$ python -q
>>> import numpy as np
>>> np.set_printoptions(suppress=True, linewidth=200)
>>> def rnd(a):
...     return np.round(a, 3) + 0
... 
>>> m1 = np.array([[-1.0, 3.0, -2.0, -1.0, 1.0, -2.0],
...     [2.0, 2.0, -3.0, -1.0, -3.0, 2.0],
...     [-2.0, -2.0, -2.0, 0.0, 2.0, -3.0],
...     [0.0, 1.0, 3.0, -2.0, 2.0, 1.0],
...     [-3.0, 2.0, 2.0, -2.0, -1.0, 0.0],
...     [0.0, 0.0, 0.0, 0.0, 0.0, 8.0]])
>>> G = m1.T @ m1
>>> G
array([[ 18.,  -1.,  -6.,   5.,  -8.,  12.],
       [ -1.,  22.,  -1., -11.,  -7.,   5.],
       [ -6.,  -1.,  30.,  -5.,   7.,   7.],
       [  5., -11.,  -5.,  10.,   0.,  -2.],
       [ -8.,  -7.,   7.,   0.,  19., -12.],
       [ 12.,   5.,   7.,  -2., -12.,  82.]])
>>> (m1 @ m1.T).shape
(6, 6)
>>> np.linalg.matrix_rank(G)
np.int64(6)
>>> A2 = np.linalg.inv(m1)
>>> rnd(m1 @ A2)
array([[1., 0., 0., 0., 0., 0.],
       [0., 1., 0., 0., 0., 0.],
       [0., 0., 1., 0., 0., 0.],
       [0., 0., 0., 1., 0., 0.],
       [0., 0., 0., 0., 1., 0.],
       [0., 0., 0., 0., 0., 1.]])
>>> rnd(np.linalg.cond(m1))
np.float64(6.633)
>>> rnd(np.linalg.det(m1) * A2)
array([[ -224.,   544.,  -352.,   800.,  -960.,  -424.],
       [ 1376.,  -544., -1160.,  -368.,   -48.,    91.],
       [ -352.,  -544.,  -728.,   208.,   240.,  -251.],
       [  960., -1632., -1464., -1680.,  -432.,   309.],
       [  800.,  -544.,   208.,   640.,  -768.,   334.],
       [    0.,     0.,     0.,     0.,     0.,   612.]])
>>> np.allclose(A2, m1.T)
False
>>> rnd(np.linalg.det(m1) * np.linalg.det(A2))
np.float64(1.0)
>>> (np.abs(A2) > 1e-9).astype(int)
array([[1, 1, 1, 1, 1, 1],
       [1, 1, 1, 1, 1, 1],
       [1, 1, 1, 1, 1, 1],
       [1, 1, 1, 1, 1, 1],
       [1, 1, 1, 1, 1, 1],
       [0, 0, 0, 0, 0, 1]])
>>> rnd(np.linalg.slogdet(m1)[0])
np.float64(1.0)
>>> w1 = np.array([[2, 2, 0, 0, 2],
...     [3, 3, 2, 0, 1],
...     [3, 1, 0, 3, 0],
...     [1, 3, 0, 3, 2],
...     [2, 1, 0, 1, 2],
...     [3, 0, 1, 2, 0]])
>>> b = np.array([-3, -2, 1, 3, 3])
>>> hid = np.maximum(m1 @ w1 + b, 0)
>>> rnd((hid > 0).mean(axis=0))
array([0.333, 0.167, 0.833, 0.5  , 0.833])
>>> np.linalg.matrix_rank(hid)
np.int64(5)
>>> cent = np.array([[2, 3, 2], [0, 5, 4], [5, 1, 2], [3, 3, 2], [3, 3, 1]])
>>> hid @ cent
array([[ 37.,  22.,  18.],
       [ 38.,  10.,  15.],
       [  3.,   3.,   1.],
       [ 90.,  88.,  60.],
       [ 31.,  11.,  14.],
       [153., 138., 101.]])
>>> w1 @ cent
array([[10, 22, 14],
       [19, 29, 23],
       [15, 23, 16],
       [17, 33, 22],
       [13, 20, 12],
       [17, 16, 12]])
>>> A2 = m1[0, 0] * m1[1:] - np.outer(m1[1:, 0], m1[0])
>>> A2
array([[ 0., -8.,  7.,  3.,  1.,  2.],
       [ 0.,  8., -2., -2.,  0., -1.],
       [ 0., -1., -3.,  2., -2., -1.],
       [ 0.,  7., -8., -1.,  4., -6.],
       [ 0., -0.,  0.,  0., -0., -8.]])
>>> np.linalg.matrix_rank(A2), np.linalg.matrix_rank(m1)
(np.int64(5), np.int64(6))
>>> np.linalg.norm(A2, axis=1).argmax()
np.int64(3)
>>> rnd(np.linalg.norm(A2, axis=1))
array([11.269,  8.544,  4.359, 12.884,  8.   ])
>>> rnd(np.linalg.norm(A2[2] - A2[1]))
np.float64(10.1)
>>> rnd(np.linalg.norm(A2) ** 2 / np.linalg.norm(A2, 2) ** 2)
np.float64(1.346)
>>> rnd(np.linalg.norm(A2, 1)), rnd(np.linalg.norm(A2, np.inf))
(np.float64(24.0), np.float64(26.0))
>>> A2[2] @ A2[1]
np.float64(-5.0)
>>> rnd(np.linalg.norm(A2[2], 1)), rnd(np.linalg.norm(A2[2], np.inf))
(np.float64(9.0), np.float64(3.0))
>>> W0 = np.array([[3.0, 1.0, 1.0], [1.0, 3.0, 1.0], [1.0, 1.0, 3.0]])
>>> low = np.linalg.cholesky(W0)
>>> np.linalg.eigvalsh(W0).min() > 0
np.True_
>>> rnd(W0 / np.sqrt(np.outer(np.diag(W0), np.diag(W0))))
array([[1.   , 0.333, 0.333],
       [0.333, 1.   , 0.333],
       [0.333, 0.333, 1.   ]])
>>> W0 @ (-1.0) ** np.arange(3)
array([ 3., -1.,  3.])
>>> np.sort(np.abs(np.fft.fft(W0[0]))), rnd(np.sort(np.linalg.svd(W0, compute_uv=False)))
(array([2., 2., 5.]), array([2., 2., 5.]))
>>> W0 @ np.ones(3)
array([5., 5., 5.])
>>> (W0 @ W0)[0]
array([11.,  7.,  7.])
>>> np.allclose(W0 @ W0.T, W0.T @ W0)
True
>>> np.fft.fft(W0[0])
array([5.+0.j, 2.+0.j, 2.+0.j])
>>> evals, vecs = np.linalg.eig(W0)
>>> rnd(W0 @ vecs[:, 0] - evals[0] * vecs[:, 0])
array([0., 0., 0.])
>>> rnd(np.sort(np.linalg.eigvals(np.linalg.inv(W0))))
array([0.2, 0.5, 0.5])
>>> rnd(evals)
array([2., 5., 2.])
>>> rnd(np.prod(evals))
np.float64(20.0)
>>> P = np.triu(np.array([[0, 0, 1], [1, 1, 0], [2, 0, 1]]), 1) + np.eye(3)
>>> A2 = P @ W0 @ np.linalg.inv(P)
>>> np.linalg.matrix_rank(A2)
np.int64(3)
>>> P @ W0 - W0 @ P
array([[ 1.,  1.,  0.],
       [ 0.,  0., -1.],
       [ 0.,  0., -1.]])
>>> A2
array([[4., 2., 0.],
       [1., 3., 0.],
       [1., 1., 2.]])
>>> feats = np.load("w.npy")
>>> feats
array([[ 0.533,  0.014,  0.521, -0.754,  1.076],
       [ 1.307,  1.3  , -0.667,  0.34 ,  1.405],
       [-0.053,  0.581,  0.731, -0.277, -0.867],
       [ 0.168, -0.953,  1.396,  0.013, -0.47 ],
       [ 1.248, -0.389, -0.114, -0.307,  0.74 ],
       [-0.431, -0.288, -0.339,  1.173,  0.059]])
>>> w1 = np.array([[3, 0, 3], [3, 0, 2], [2, 0, 2], [0, 0, 3], [1, 2, 0]])
>>> b = np.array([2, 0, 1])
>>> hid = np.maximum(feats @ w1 + b, 0)
>>> np.linalg.matrix_rank(hid)
np.int64(3)
>>> (hid > 0).astype(int)
array([[1, 1, 1],
       [1, 1, 1],
       [1, 0, 1],
       [1, 0, 1],
       [1, 1, 1],
       [0, 1, 1]])
>>> cent = np.array([[2, 3], [1, 2], [-1, -2]])
>>> w1 @ cent
array([[ 3,  3],
       [ 4,  5],
       [ 2,  2],
       [-3, -6],
       [ 4,  7]])
>>> rnd(np.linalg.norm(feats))
np.float64(4.141)
>>> np.abs(feats).max()
np.float64(1.405)
>>> np.linalg.matrix_rank(feats)
np.int64(5)
>>> rnd(feats.sum(axis=0))
array([2.772, 0.265, 1.528, 0.188, 1.943])
>>> feats.shape
(6, 5)
>>> rnd(feats.sum(axis=1))
array([1.39 , 3.685, 0.115, 0.154, 1.178, 0.174])
>>> x = np.array([9, 9, -5, -3, 0])
>>> target = feats @ x
>>> rnd(np.linalg.lstsq(feats, target)[0])
array([ 9.,  9., -5., -3.,  0.])
>>> rnd(np.linalg.pinv(feats) @ feats)
array([[1., 0., 0., 0., 0.],
       [0., 1., 0., 0., 0.],
       [0., 0., 1., 0., 0.],
       [0., 0., 0., 1., 0.],
       [0., 0., 0., 0., 1.]])
>>> rnd(np.linalg.solve(feats.T @ feats, feats.T @ target))
array([ 9.,  9., -5., -3.,  0.])
>>> rng = np.random.default_rng(807)
>>> target = target + 0.02 * rng.normal(size=6)
>>> rnd(target)
array([  4.592,  25.743,   1.91 , -14.1  ,   9.217,  -8.245])
>>> b, *_ = np.linalg.lstsq(feats, target)
>>> [round(float(np.linalg.norm(np.linalg.solve(feats.T @ feats + lam * np.eye(5), feats.T @ target))), 2) for lam in (0, 1, 10, 100)]
[13.97, 10.56, 4.92, 0.84]
>>> rnd(np.linalg.norm(target - feats @ b))
np.float64(0.033)
>>> Q, vecs = np.linalg.qr(feats[:, :1])[0], np.linalg.qr(feats[:, 1:])[0]
>>> sigma = np.linalg.svd(Q.T @ vecs, compute_uv=False)
>>> rnd(np.linalg.norm(Q @ Q.T - vecs @ vecs.T, 2))
np.float64(1.0)
>>> A2 = feats / np.linalg.norm(feats, axis=1, keepdims=True)
>>> G = A2 @ A2.T
>>> (G - 2 * np.eye(6)).round(6).argmax(axis=1)
array([4, 4, 3, 2, 0, 1])
>>> np.argwhere(np.triu(np.abs(G) > 0.95, 1))
array([], shape=(0, 2), dtype=int64)
>>> rnd(np.linalg.norm(A2, axis=1))
array([1., 1., 1., 1., 1., 1.])
>>> cent = np.sign(np.array([[0, -2], [2, -1]]))
>>> A2 = (np.tril(cent, -1) + np.eye(2)) @ (np.triu(cent, 1) + np.eye(2))
>>> evals = np.array([3, 2])
>>> E = np.rint(A2 * evals @ np.linalg.inv(A2)) + 0
>>> E
array([[2., 1.],
       [0., 3.]])
>>> # triangular: eigenvalues sit on the diagonal
>>> def softmax(z):
...     e = np.exp(z - z.max(axis=-1, keepdims=True))
...     return e / e.sum(axis=-1, keepdims=True)
... 
>>> rnd(softmax(E[0]))
array([0.731, 0.269])
>>> rnd(softmax(E[0] + -2))
array([0.731, 0.269])
>>> S = E @ E.T / np.sqrt(2)
>>> rnd(softmax(S))
array([[0.804, 0.196],
       [0.014, 0.986]])
>>> softmax(S).round(6).argmax(axis=1)
array([0, 1])
>>> rnd(np.linalg.eigvals(E).sum().real)
np.float64(5.0)
>>> np.poly(E)
array([ 1., -5.,  6.])
>>> rnd(np.linalg.det(E[::-1]))
np.float64(-6.0)
>>> rnd(np.linalg.det(2 * E)), rnd(np.linalg.det(E))
(np.float64(24.0), np.float64(6.0))
>>> x = np.array([-2, 1])
>>> target = E @ x
>>> target
array([-3.,  3.])
>>> rnd(np.linalg.solve(E.T, E[0]))
array([1., 0.])
>>> rnd(np.linalg.solve(E, E[:, 0]))
array([1., 0.])
>>> rnd(np.linalg.solve(E, target))
array([-2.,  1.])
>>> (E - E.T) / 2
array([[ 0. ,  0.5],
       [-0.5,  0. ]])
>>> rnd(np.abs(np.linalg.eigvals(E)).max())
np.float64(3.0)
>>> (E + E.T) / 2
array([[2. , 0.5],
       [0.5, 3. ]])
>>> np.allclose(E, E.T)
False
>>> np.allclose(E @ E.T, E.T @ E)
False
>>> E @ E
array([[4., 5.],
       [0., 9.]])
>>> A = np.array([[3, 0, 0, 3, 3, 2],
...     [2, 2, 2, 0, 0, 2],
...     [3, 3, 0, 3, 0, 2],
...     [3, 0, 1, 3, 3, 1],
...     [-1, -4, -4, 3, 3, -2]])
>>> Uu, sigma, Vh = np.linalg.svd(A)
>>> np.argmax(sigma[:-1] / (sigma[1:] + 1e-6)) + 1
np.int64(4)
>>> A2 = Uu[:, :4] @ np.diag(sigma[:4]) @ Vh[:4]
>>> rnd(np.linalg.norm(A - A2) / np.linalg.norm(A))
np.float64(0.0)
>>> rnd(A2)
array([[ 3.,  0.,  0.,  3.,  3.,  2.],
       [ 2.,  2.,  2.,  0.,  0.,  2.],
       [ 3.,  3.,  0.,  3.,  0.,  2.],
       [ 3.,  0.,  1.,  3.,  3.,  1.],
       [-1., -4., -4.,  3.,  3., -2.]])
>>> np.linalg.matrix_rank(A2)
np.int64(4)
>>> np.linalg.matrix_rank(A, rtol=0.1)
np.int64(4)
>>> rnd(np.linalg.norm(A, 2) / np.linalg.norm(A))
np.float64(0.721)
>>> [round(float(x), 3) for x in np.linalg.svd(A, compute_uv=False)[:3]]
[9.171, 8.345, 2.719]
>>> np.linalg.cond(A) > 100
np.True_
>>> x = np.array([-7, -8, -6, 7, -4, 6])
>>> np.linalg.norm(A @ x) <= np.linalg.norm(A, 2) * np.linalg.norm(x) + 1e-9
np.True_
>>> A @ x
array([  0, -30, -12, -12,  60])
>>> A @ (2 * x)
array([  0, -60, -24, -24, 120])
>>> rank = np.linalg.matrix_rank(A)
>>> rank
np.int64(4)
>>> null = np.linalg.svd(A)[2][rank:].T
>>> np.allclose(A @ null, 0)
True
>>> [int(np.linalg.matrix_rank(A[:i])) for i in range(1, len(A) + 1)]
[1, 2, 3, 4, 4]
>>> [int(np.linalg.matrix_rank(np.delete(A, i, axis=0))) for i in range(5)]
[4, 4, 3, 3, 4]
>>> w1 = np.array([[-2, -3, -1, 0, 2],
...     [0, 2, -3, 0, 2],
...     [0, -3, 0, 2, 1],
...     [0, 3, 3, 2, 2],
...     [2, -3, 3, 0, 3],
...     [-2, 3, -1, 3, 1]])
>>> b = np.array([5, -5, 0, 1, -1])
>>> hid = np.maximum(A @ w1 + b, 0)
>>> np.linalg.matrix_rank(hid)
np.int64(5)
>>> cent = np.array([[3, 1], [0, -2], [-3, 0], [-3, 2], [-2, 0]])
>>> w1 @ cent
array([[ -7,   4],
       [  5,  -4],
       [ -8,  10],
       [-19,  -2],
       [ -9,   8],
       [-14,  -2]])
>>> (hid @ cent).round(6).argmax(axis=1)
array([1, 1, 1, 1, 1])
>>> hid @ cent
array([[-119,   27],
       [ -55,   22],
       [ -77,   12],
       [-113,   27],
       [ -48,   17]])
>>> arr = np.loadtxt("test13.csv", delimiter=",")
>>> arr
array([[  4.,  -4.,   2.,   0.,  -6.],
       [  8.,  -8.,   4.,   0., -12.],
       [  8.,  -8.,   4.,   0., -12.],
       [ 12., -12.,   6.,   0., -18.]])
>>> # rows 1 and 2 are equal
>>> np.abs(np.diag(np.linalg.qr(arr)[1])) > 1e-9
array([ True, False, False, False])
>>> np.unique(arr.round(6), axis=0).shape
(3, 5)
>>> rank = np.linalg.matrix_rank(arr)
>>> rank
np.int64(1)
>>> null = np.linalg.svd(arr)[2][rank:].T
>>> np.linalg.matrix_rank(arr.T @ arr), np.linalg.matrix_rank(arr @ arr.T)
(np.int64(1), np.int64(1))
>>> [int(np.linalg.matrix_rank(np.delete(arr, i, axis=0))) for i in range(4)]
[1, 1, 1, 1]
>>> null.shape
(5, 4)
>>> A2 = np.array([[3, -2], [2, 5]])
>>> cent = np.kron(A2, arr)
>>> cent.shape
(8, 10)
>>> cent
array([[ 12., -12.,   6.,   0., -18.,  -8.,   8.,  -4.,  -0.,  12.],
       [ 24., -24.,  12.,   0., -36., -16.,  16.,  -8.,  -0.,  24.],
       [ 24., -24.,  12.,   0., -36., -16.,  16.,  -8.,  -0.,  24.],
       [ 36., -36.,  18.,   0., -54., -24.,  24., -12.,  -0.,  36.],
       [  8.,  -8.,   4.,   0., -12.,  20., -20.,  10.,   0., -30.],
       [ 16., -16.,   8.,   0., -24.,  40., -40.,  20.,   0., -60.],
       [ 16., -16.,   8.,   0., -24.,  40., -40.,  20.,   0., -60.],
       [ 24., -24.,  12.,   0., -36.,  60., -60.,  30.,   0., -90.]])
>>> x = np.array([7, 3, 1, 0, 5])
>>> arr @ np.ones(5)
array([ -4.,  -8.,  -8., -12.])
>>> (arr @ x).argmax()
np.int64(0)
>>> arr @ np.eye(5)[1]
array([ -4.,  -8.,  -8., -12.])
>>> arr * x
array([[ 28., -12.,   2.,   0., -30.],
       [ 56., -24.,   4.,   0., -60.],
       [ 56., -24.,   4.,   0., -60.],
       [ 84., -36.,   6.,   0., -90.]])
>>> arr @ x
array([-12., -24., -24., -36.])
>>> np.linalg.norm(arr @ x) <= np.linalg.norm(arr, 2) * np.linalg.norm(x) + 1e-9
np.True_
>>> M = np.load("dump.npy")
>>> M
array([[ 15,   0,   1,   0,   2],
       [  0,  -9,   2,   1,   3],
       [  3,   0,   1,   3,   1],
       [  0,   0,   1,  -2,   1],
       [  0,   1,   1,   0, -12]])
>>> u = np.array([-1, 3, -2, -3, -2])
>>> A2 = M + np.outer(u, np.eye(5)[4])
>>> rnd(np.linalg.det(A2) / np.linalg.det(M)), rnd(1 + np.linalg.solve(M, u)[4])
(np.float64(0.87), np.float64(0.87))
>>> np.linalg.matrix_rank(A2 - M)
np.int64(1)
>>> np.linalg.matrix_rank(np.linalg.inv(A2) - np.linalg.inv(M), tol=1e-8)
np.int64(1)
